$ python -q
>>> import numpy as np
>>> np.set_printoptions(precision=1, suppress=True, linewidth=100, legacy="1.25")
>>> rng = np.random.default_rng(15)
>>> lab = rng.integers(0, 3, 4)
>>> mat = (lab[:, None] == lab) * -1 + np.eye(4)
>>> mat
array([[ 0., -1., -1., -1.],
       [-1.,  0., -1., -1.],
       [-1., -1.,  0., -1.],
       [-1., -1., -1.,  0.]])
>>> # equal to its transpose
>>> ev, vecs = np.linalg.eigh(mat)
>>> x = np.array([1, -2, 3, -3])
>>> vecs * np.abs(ev) @ vecs.T
array([[1.5, 0.5, 0.5, 0.5],
       [0.5, 1.5, 0.5, 0.5],
       [0.5, 0.5, 1.5, 0.5],
       [0.5, 0.5, 0.5, 1.5]])
>>> x = np.array([0, 2, 0, 3])
>>> h1 = np.maximum(mat @ x, 0)
>>> mat.T @ h1
array([0., 0., 0., 0.])
>>> np.flatnonzero(h1 > 1e-9)
array([], dtype=int64)
>>> h1
array([0., 0., 0., 0.])
>>> M2 = np.array([[-3, 1, 2], [1, 0, 3], [-2, 2, -2], [1, 1, -3]])
>>> mat @ M2
array([[ 0., -3.,  2.],
       [ 4., -4.,  3.],
       [ 1., -2., -2.],
       [ 4., -3., -3.]])
>>> M2 @ mat
Traceback (most recent call last):
  File "<python-input-17>", line 1, in <module>
    M2 @ mat
    ~~~^~~~~
ValueError: matmul: Input operand 1 has a mismatch in its core dimension 0, with gufunc signature (n?,k),(k,m?)->(n?,m?) (size 4 is different from 3)
>>> np.einsum("ij->j", mat)
array([-3., -3., -3., -3.])
>>> M2.T @ mat.T
array([[ 0.,  4.,  1.,  4.],
       [-3., -4., -2., -3.],
       [ 2.,  3., -2., -3.]])
>>> np.einsum("ij,ij->i", mat, mat)
array([3., 3., 3., 3.])
>>> np.linalg.matrix_rank(mat @ M2)
3
>>> np.all(np.linalg.eigvalsh(mat) > 0)
False
>>> [round(float(np.linalg.det(mat[:i, :i])), 2) + 0 for i in range(1, 5)]
[0.0, -1.0, -2.0, -3.0]
>>> M2 = np.array([[-4, 5], [0, -7]])
>>> W2 = np.kron(M2, mat)
>>> W2.shape
(8, 8)
>>> W2
array([[-0.,  4.,  4.,  4.,  0., -5., -5., -5.],
       [ 4., -0.,  4.,  4., -5.,  0., -5., -5.],
       [ 4.,  4., -0.,  4., -5., -5.,  0., -5.],
       [ 4.,  4.,  4., -0., -5., -5., -5.,  0.],
       [ 0., -0., -0., -0., -0.,  7.,  7.,  7.],
       [-0.,  0., -0., -0.,  7., -0.,  7.,  7.],
       [-0., -0.,  0., -0.,  7.,  7., -0.,  7.],
       [-0., -0., -0.,  0.,  7.,  7.,  7., -0.]])
>>> np.linalg.matrix_rank(W2)
8
>>> feats = np.loadtxt("sample6.csv", delimiter=",")
>>> feats
array([[-1.7, -0.1, -0.7],
       [-0.1, -0.9,  0.2],
       [-0.7,  0.2, -0.4]])
>>> # symmetric
>>> ev, vecs = np.linalg.eigh(feats)
>>> x = np.array([1, -1, 1])
>>> np.round(vecs * np.maximum(ev, 0) @ vecs.T, 1) + 0
array([[0., 0., 0.],
       [0., 0., 0.],
       [0., 0., 0.]])
>>> round(x @ feats @ x / (x @ x), 1), round(ev[0], 1), round(float(ev[-1]), 1)
(-1.6, -2.0, 0.0)
>>> F = 4 * np.eye(4) + np.eye(4, k=1)
>>> F
array([[4., 1., 0., 0.],
       [0., 4., 1., 0.],
       [0., 0., 4., 1.],
       [0., 0., 0., 4.]])
>>> # triangular: eigenvalues sit on the diagonal
>>> (F - F.T) / 2
array([[ 0. ,  0.5,  0. ,  0. ],
       [-0.5,  0. ,  0.5,  0. ],
       [ 0. , -0.5,  0. ,  0.5],
       [ 0. ,  0. , -0.5,  0. ]])
>>> np.trace(F)
16.0
>>> round(np.abs(np.linalg.eigvals(F)).max(), 1)
4.0
>>> np.sort(np.abs(np.linalg.eigvals(F)))
array([4., 4., 4., 4.])
>>> F @ F
array([[16.,  8.,  1.,  0.],
       [ 0., 16.,  8.,  1.],
       [ 0.,  0., 16.,  8.],
       [ 0.,  0.,  0., 16.]])
>>> np.allclose(F, F.T)
False
